% ipython --no-banner

In [1]: import numpy as np

In [2]: from numpy import linalg as LA

In [3]: np.set_printoptions(precision=3, suppress=True, linewidth=160)

In [4]: F = np.load("case6.npy")

In [5]: print(F)
[[ 1.    -0.91   0.537 -0.966  0.67  -0.922]
 [ 0.701 -0.762 -0.999 -0.999 -0.94  -0.883]
 [ 1.    -0.129  0.544 -0.943 -0.944 -0.978]
 [ 0.896  0.235  0.997  0.967  0.991 -0.08 ]
 [-0.8   -0.696 -0.997 -0.97  -0.995  0.565]
 [ 0.98   0.388  0.885  0.345 -0.207 -0.658]
 [-0.922 -0.91  -1.    -0.996 -0.986  0.544]
 [ 0.617  0.197  0.994  0.975  0.968  0.43 ]
 [-1.     0.245 -0.999 -0.254 -0.793  0.969]
 [-0.501 -0.726 -0.804 -0.641 -0.501  0.617]
 [-0.999 -0.363 -1.    -0.999 -0.999  0.139]
 [-0.985  0.493  0.932  0.985  0.977  0.831]
 [-0.999 -0.578 -1.    -0.997 -1.     0.8  ]
 [ 0.991 -0.874 -0.47  -0.919 -0.856 -0.168]
 [-1.     0.917 -0.508  0.859  0.9    0.217]
 [ 0.611  0.3   -0.974 -0.994  0.887 -0.994]
 [ 0.988  0.129  0.874  0.11   0.09  -0.691]
 [ 0.944 -0.774 -0.934 -0.959 -0.996  0.09 ]
 [ 1.    -0.977 -0.949 -1.    -0.974 -0.934]
 [-1.     0.414 -0.947  0.405 -0.319  0.862]
 [-1.     0.97  -1.    -0.735 -0.912 -0.354]
 [-0.958 -0.641 -0.959 -0.804  0.235  0.462]
 [-0.929 -0.617 -0.867 -0.354 -0.68   0.834]]

In [6]: lab = F[:, 2] > np.median(F[:, 2])

In [7]: u = F[lab].mean(axis=0) - F[~lab].mean(axis=0)

In [8]: lab.astype(int)
Out[8]: array([1, 0, 1, 1, 0, 1, 0, 1, 0, 1, 0, 1, 0, 1, 1, 0, 1, 0, 0, 0, 0, 0, 1])

In [9]: u
Out[9]: array([ 0.646,  0.233,  1.263,  0.813,  0.777, -0.157])

In [10]: Z = F[[0, 13]].astype(float)

In [11]: for _ in range(3):
    ...:     lab = LA.norm(F[:, None] - Z, axis=-1).argmin(axis=1)
    ...:     Z = np.array([F[lab == j].mean(axis=0) for j in range(2)])
    ...: 

In [12]: lab
Out[12]: array([0, 1, 1, 0, 1, 0, 1, 0, 1, 1, 1, 0, 1, 1, 0, 0, 0, 1, 1, 1, 1, 1, 1])

In [13]: np.bincount(lab)
Out[13]: array([ 8, 15])

In [14]: Z[1] - Z[0]
Out[14]: array([-0.687, -0.646, -1.293, -1.029, -1.437,  0.404])

In [15]: x = np.array([0, 1, 1, -2, 2, 1])

In [16]: target = F @ x

In [17]: print(np.round(LA.pinv(F) @ F, 3) + 0)
[[1. 0. 0. 0. 0. 0.]
 [0. 1. 0. 0. 0. 0.]
 [0. 0. 1. 0. 0. 0.]
 [0. 0. 0. 1. 0. 0.]
 [0. 0. 0. 0. 1. 0.]
 [0. 0. 0. 0. 0. 1.]]

In [18]: rng = np.random.default_rng(644)

In [19]: target = target + 0.02 * rng.normal(size=23)

In [20]: print(target)
[ 1.967 -2.54  -0.614  1.18  -1.195 -0.52  -1.322  1.565 -0.873 -0.62  -1.217  2.258 -0.807 -1.389  0.69   2.087  0.283 -1.678 -2.829 -1.09  -0.752  0.958
 -1.314]

In [21]: c, *_ = LA.lstsq(F, target)

In [22]: [round(float(LA.norm(LA.solve(F.T @ F + lam * np.eye(6), F.T @ target))), 2) for lam in (0, 1, 10, 100)]
Out[22]: [3.31, 2.05, 0.88, 0.26]

In [23]: c.round()
Out[23]: array([-0.,  1.,  1., -2.,  2.,  1.])

In [24]: np.round(F.T @ (target - F @ c), 3) + 0
Out[24]: array([0., 0., 0., 0., 0., 0.])

In [25]: cen = F - F.mean(axis=0)

In [26]: vecs = LA.svd(cen)[2][:2]

In [27]: B = cen - cen @ vecs.T @ vecs

In [28]: np.diag(vecs.T @ vecs)
Out[28]: array([0.593, 0.149, 0.338, 0.351, 0.294, 0.276])

In [29]: (cen @ vecs.T).std(axis=0)
Out[29]: array([1.275, 1.111])

In [30]: round(LA.norm(B) / LA.norm(cen), 3)
Out[30]: np.float64(0.424)

In [31]: cen = (F - F.mean(axis=0)) / F.std(axis=0)

In [32]: cen.std(axis=0)
Out[32]: array([1., 1., 1., 1., 1., 1.])

In [33]: np.argwhere(np.abs(cen) > 2)
Out[33]: array([], shape=(0, 2), dtype=int64)

In [34]: c = LA.lstsq(np.delete(cen, 5, axis=1), cen[:, 5])[0]

In [35]: print(np.round(1 - np.var(cen[:, 5] - np.delete(cen, 5, axis=1) @ c), 3))
0.837

In [36]: print(np.abs(c).argmax())
3

In [37]: M = np.loadtxt("m.csv", delimiter=",")

In [38]: M
Out[38]: 
array([[-2.2  , -0.5  , -0.1  , -0.9  , -0.1  , -1.5  ,  1.7  ],
       [ 0.4  ,  0.1  , -1.5  , -0.6  , -0.4  ,  1.1  ,  2.5  ],
       [ 0.567,  0.34 , -0.989, -0.611, -0.248,  0.659,  2.279],
       [ 1.   ,  1.   , -0.2  ,  0.5  , -0.4  ,  1.8  , -1.4  ],
       [-2.   ,  0.   , -1.2  , -0.1  ,  0.   ,  0.5  , -0.6  ]])

In [39]: B = M / np.sqrt((M ** 2).mean(axis=1, keepdims=True))

In [40]: B[4]
Out[40]: array([-2.15 ,  0.   , -1.29 , -0.107,  0.   ,  0.537, -0.645])

In [41]: LA.matrix_rank(M - M.mean(axis=1, keepdims=True))
Out[41]: np.int64(5)

In [42]: th = np.radians(30)

In [43]: r_ = np.eye(7)

In [44]: r_[5, 5] = r_[4, 4] = np.cos(th)

In [45]: r_[5, 4], r_[4, 5] = -np.sin(th), np.sin(th)

In [46]: r_
Out[46]: 
array([[ 1.   ,  0.   ,  0.   ,  0.   ,  0.   ,  0.   ,  0.   ],
       [ 0.   ,  1.   ,  0.   ,  0.   ,  0.   ,  0.   ,  0.   ],
       [ 0.   ,  0.   ,  1.   ,  0.   ,  0.   ,  0.   ,  0.   ],
       [ 0.   ,  0.   ,  0.   ,  1.   ,  0.   ,  0.   ,  0.   ],
       [ 0.   ,  0.   ,  0.   ,  0.   ,  0.866,  0.5  ,  0.   ],
       [ 0.   ,  0.   ,  0.   ,  0.   , -0.5  ,  0.866,  0.   ],
       [ 0.   ,  0.   ,  0.   ,  0.   ,  0.   ,  0.   ,  1.   ]])

In [47]: B = M @ r_.T

In [48]: np.allclose(LA.norm(M, axis=1), LA.norm(B, axis=1))
Out[48]: True

In [49]: np.abs(B - M).max(axis=0)
Out[49]: array([0.   , 0.   , 0.   , 0.   , 0.954, 0.251, 0.   ])

In [50]: np.allclose(M @ M.T, B @ B.T)
Out[50]: True

In [51]: X = np.array([[5, 4, 5, 1, -5],
    ...:     [-4, -14, 1, 4, 5],
    ...:     [5, 2, -50, -5, -2],
    ...:     [-3, -1, -2, 39, -5],
    ...:     [-4, 3, 2, 5, -15]])

In [52]: print(X)
[[  5   4   5   1  -5]
 [ -4 -14   1   4   5]
 [  5   2 -50  -5  -2]
 [ -3  -1  -2  39  -5]
 [ -4   3   2   5 -15]]

In [53]: X @ X
Out[53]: 
array([[  51,  -42, -233,   10,   55],
       [   9,  193,  -82,  116, -147],
       [-210, -109, 2533,   58,  140],
       [-118,  -56,   -4, 1499, -106],
       [  23, -104, -157,  118,  231]])

In [54]: print(np.sort(np.abs(LA.eigvals(X))))
[ 5.547  9.943 18.634 38.503 50.474]

In [55]: (X - X.T) / 2
Out[55]: 
array([[ 0. ,  4. ,  0. ,  2. , -0.5],
       [-4. ,  0. , -0.5,  2.5,  1. ],
       [ 0. ,  0.5,  0. , -1.5, -2. ],
       [-2. , -2.5,  1.5,  0. , -5. ],
       [ 0.5, -1. ,  2. ,  5. ,  0. ]])

In [56]: np.round(np.abs(LA.eigvals(X)).max(), 3)
Out[56]: np.float64(50.474)

In [57]: np.allclose(X, X.T)
Out[57]: False

In [58]: feats = np.load("dump.npy")

In [59]: feats
Out[59]: 
array([[ -2,   0,  -2,  -1],
       [  1,   1,   0,  -2],
       [  2,   1,   1,   1],
       [  2,  -1,   1,   1],
       [  3,   5,  -2, -11]])

In [60]: # row 4 dominates

In [61]: u = np.array([2, 1, -2])

In [62]: print(np.correlate(feats[4], feats[1], "full"))
[ -6 -10   7  30   3 -13 -11]

In [63]: np.polyval(u, feats[4])
Out[63]: array([ 19,  53,   4, 229])

In [64]: np.cross(feats[4, :3], feats[1, :3])
Out[64]: array([ 2, -2, -2])

In [65]: np.convolve(feats[4], u)
Out[65]: array([  6,  13,  -5, -34,  -7,  22])

In [66]: q, vecs = LA.qr(feats[:, :2])[0], LA.qr(feats[:, 2:])[0]

In [67]: s = LA.svd(q.T @ vecs, compute_uv=False)

In [68]: print(np.degrees(np.arccos(s.clip(0, 1))))
[14.444 26.534]

In [69]: round(LA.norm(q @ q.T - vecs @ vecs.T, 2), 3)
Out[69]: np.float64(0.447)

In [70]: q = feats.astype(float).copy()

In [71]: for j in range(4):
    ...:     q[:, j] -= q[:, :j] @ (q[:, :j].T @ q[:, j])
    ...:     q[:, j] /= LA.norm(q[:, j])
    ...: 

In [72]: np.round(q.T @ q, 3) + 0
Out[72]: 
array([[1., 0., 0., 0.],
       [0., 1., 0., 0.],
       [0., 0., 1., 0.],
       [0., 0., 0., 1.]])

In [73]: x = np.array([3, 4, 0, 1])

In [74]: target = feats @ x

In [75]: try:
    ...:     LA.solve(feats, target)
    ...: except LA.LinAlgError as e:
    ...:     print(e)
    ...: 
Last 2 dimensions of the array must be square

In [76]: print(target)
[-7  5 11  3 18]

In [77]: print(np.round(LA.solve(feats.T @ feats, feats.T @ target), 3) + 0)
[3. 4. 0. 1.]

In [78]: target = target + 0.3 * rng.normal(size=5)

In [79]: target
Out[79]: array([-7.625,  5.207, 11.113,  2.698, 17.897])

In [80]: c, *_ = LA.lstsq(feats, target)

In [81]: [round(float(LA.norm(LA.solve(feats.T @ feats + lam * np.eye(4), feats.T @ target))), 2) for lam in (0, 1, 10, 100)]
Out[81]: [5.1, 4.05, 2.55, 1.01]

In [82]: round(float(LA.norm(target - feats @ c)), 3)
Out[82]: 0.098

In [83]: np.round(feats.T @ (target - feats @ c), 3) + 0
Out[83]: array([0., 0., 0., 0.])

In [84]: A = np.minimum.outer(np.arange(1, 7), np.arange(1, 7)) * 5

In [85]: A
Out[85]: 
array([[ 5,  5,  5,  5,  5,  5],
       [ 5, 10, 10, 10, 10, 10],
       [ 5, 10, 15, 15, 15, 15],
       [ 5, 10, 15, 20, 20, 20],
       [ 5, 10, 15, 20, 25, 25],
       [ 5, 10, 15, 20, 25, 30]])

In [86]: x = np.array([0, 1, 3, 0, 2, 0])

In [87]: target = A @ x

In [88]: target
Out[88]: array([ 30,  60,  85,  95, 105, 105])

In [89]: LA.solve(A.T, A[0])
Out[89]: array([1., 0., 0., 0., 0., 0.])

In [90]: LA.solve(A, 4 * target)
Out[90]: array([ 0.,  4., 12.,  0.,  8.,  0.])

In [91]: print(LA.solve(A, A[:, 3]))
[0. 0. 0. 1. 0. 0.]

In [92]: LA.solve(A, target + A[:, 1])
Out[92]: array([0., 2., 3., 0., 2., 0.])

In [93]: LA.solve(A, target)
Out[93]: array([0., 1., 3., 0., 2., 0.])

In [94]: x = np.ones(6)

In [95]: for _ in range(3):
    ...:     x = A @ x
    ...:     x /= LA.norm(x)
    ...:     print(round(x @ A @ x, 3))
    ...: 
85.924
86.033
86.034

In [96]: print(x)
[0.133 0.258 0.368 0.457 0.519 0.55 ]

In [97]: B = M / LA.norm(M, axis=1, keepdims=True)

In [98]: gram = B @ B.T

In [99]: (np.abs(gram) > 0.9).astype(int)
Out[99]: 
array([[1, 0, 0, 0, 0],
       [0, 1, 1, 0, 0],
       [0, 1, 1, 0, 0],
       [0, 0, 0, 1, 0],
       [0, 0, 0, 0, 1]])

In [100]: gram
Out[100]: 
array([[ 1.   ,  0.224,  0.236, -0.888,  0.347],
       [ 0.224,  1.   ,  0.979, -0.096,  0.014],
       [ 0.236,  0.979,  1.   , -0.146, -0.137],
       [-0.888, -0.096, -0.146,  1.   , -0.01 ],
       [ 0.347,  0.014, -0.137, -0.01 ,  1.   ]])

In [101]: (gram - 2 * np.eye(5)).round(6).argmax(axis=1)
Out[101]: array([4, 2, 1, 4, 0])
